$ python -q
>>> import numpy as np
>>> np.set_printoptions(suppress=True, linewidth=160)
>>> arr = np.loadtxt("w.csv", delimiter=",")
>>> arr.round(2)
array([[  6.76,  -7.44,   7.27,   1.61,   3.41,   1.22,   5.27],
       [ -3.41,  -8.79,  -0.11,  -2.33,  -1.04,   6.17,   7.21],
       [ -2.63,   1.26,  -9.38, -10.85,  -6.43,  13.89,   4.1 ],
       [  0.64,  -4.93,   1.79,  -7.47,   3.31,   3.16,  -0.56],
       [  2.3 ,  -9.33,   5.07,   1.44,   1.72,   2.74,   7.16],
       [  1.02,   1.27,  -3.92, -12.92,   0.12,   7.82,  -2.7 ],
       [  0.76, -16.9 ,  11.07,   7.63,   4.97,  -2.23,  10.07],
       [ -4.02,  -9.95,  -0.32,  -0.24,  -2.34,   6.97,   9.85],
       [ -6.46, -10.  ,   0.71,  -6.53,   2.56,   3.27,   2.07],
       [  4.81,   3.49,  -2.53, -13.53,   1.46,   6.81,  -4.83],
       [  9.71,   1.75,  -3.09,   1.29,  -7.99,  13.29,  12.22],
       [-12.76, -14.88,  -0.44,  -4.42,   0.99,   4.01,   6.02],
       [ -3.56,  -7.06,  -0.34,  -6.63,   1.11,   4.99,   2.42],
       [ 10.99,   0.65,   5.41,  -7.62,   5.94,   1.1 ,  -4.49],
       [ 12.72,  -1.35,   7.14,  -2.09,   4.53,   1.32,   0.45],
       [ -2.67, -10.65,  -1.22,   5.66,  -6.75,  10.19,  17.2 ],
       [  0.62,  -9.48,   3.92,   0.47,   1.23,   3.38,   7.06],
       [ 10.25,   2.1 ,   1.83,  -6.73,   1.69,   5.25,  -0.75],
       [-10.9 ,  -0.46, -15.97, -11.49, -12.11,  19.42,   9.08],
       [ -2.65, -12.85,   5.71,  -0.27,   4.  ,   0.49,   5.23],
       [ -9.12,  -7.6 ,  -2.1 , -13.08,   3.5 ,   3.73,  -3.16],
       [  1.8 ,  -5.31,   3.63,  -7.31,   5.06,   1.38,  -1.85],
       [  2.72,   0.8 ,  -4.01,  -8.28,  -2.77,   9.79,   2.56],
       [  6.19, -14.41,  14.34,   6.37,   8.47,  -5.23,   5.64],
       [ -1.41,  -5.9 ,   3.33, -11.53,   7.49,  -0.31,  -6.18],
       [  9.17,   3.54,  -3.64,  -3.38,  -5.92,  12.26,   7.28],
       [ -8.88,  -9.85,  -3.97,  -3.8 ,  -3.67,   8.92,   8.94],
       [ -0.7 ,  -1.75,  -3.91,  -8.58,  -2.05,   8.9 ,   2.49],
       [ -6.02,  -5.76,  -5.6 ,  -5.89,  -4.66,  10.63,   7.42],
       [ -3.31, -10.16,   1.83,  -1.91,   0.8 ,   4.16,   6.27],
       [ -3.96, -14.26,   6.2 ,  -0.07,   4.6 ,  -0.26,   5.24],
       [ -2.93,  -3.21,  -8.5 ,  -1.57, -10.58,  15.9 ,  14.23],
       [ -4.63,  -6.19,  -3.87,  -5.01,  -3.45,   9.25,   7.  ],
       [ -1.61,  -7.07,  -2.4 ,   0.6 ,  -5.36,  10.05,  12.1 ],
       [ -1.02,  -8.55,   1.12,  -0.39,  -1.09,   5.9 ,   8.3 ],
       [ 11.82,   6.21,   1.93, -14.3 ,   5.77,   2.96,  -9.75],
       [ -2.97,  -5.48,  -3.76,  -3.79,  -4.23,   9.86,   8.17],
       [ -6.31,  -6.21,  -6.23,  -4.28,  -6.19,  11.81,   9.77],
       [ -4.6 ,  -4.76,   0.23, -15.4 ,   6.7 ,   1.26,  -8.04],
       [ -0.52, -10.23,   5.64,  -2.69,   4.98,   0.19,   2.26],
       [ -1.84, -15.27,   7.98,   3.61,   4.2 ,  -0.62,   7.97],
       [  1.72,   0.57,  -0.28, -15.85,   5.57,   2.93,  -8.85],
       [  2.23,  -3.55,  -2.34,  -1.01,  -4.92,  10.21,   9.79],
       [ 15.46,   0.9 ,   8.22,  -4.31,   6.56,  -0.08,  -3.2 ]])
>>> [round(float(x), 2) for x in np.linalg.svd(arr, compute_uv=False)[:3]]
[78.85, 62.11, 52.15]
>>> np.linalg.matrix_rank(arr, rtol=0.1)
np.int64(4)
>>> np.linalg.cond(arr) > 100
np.True_
>>> round(np.linalg.norm(arr, 2) / np.linalg.norm(arr), 2)
np.float64(0.65)
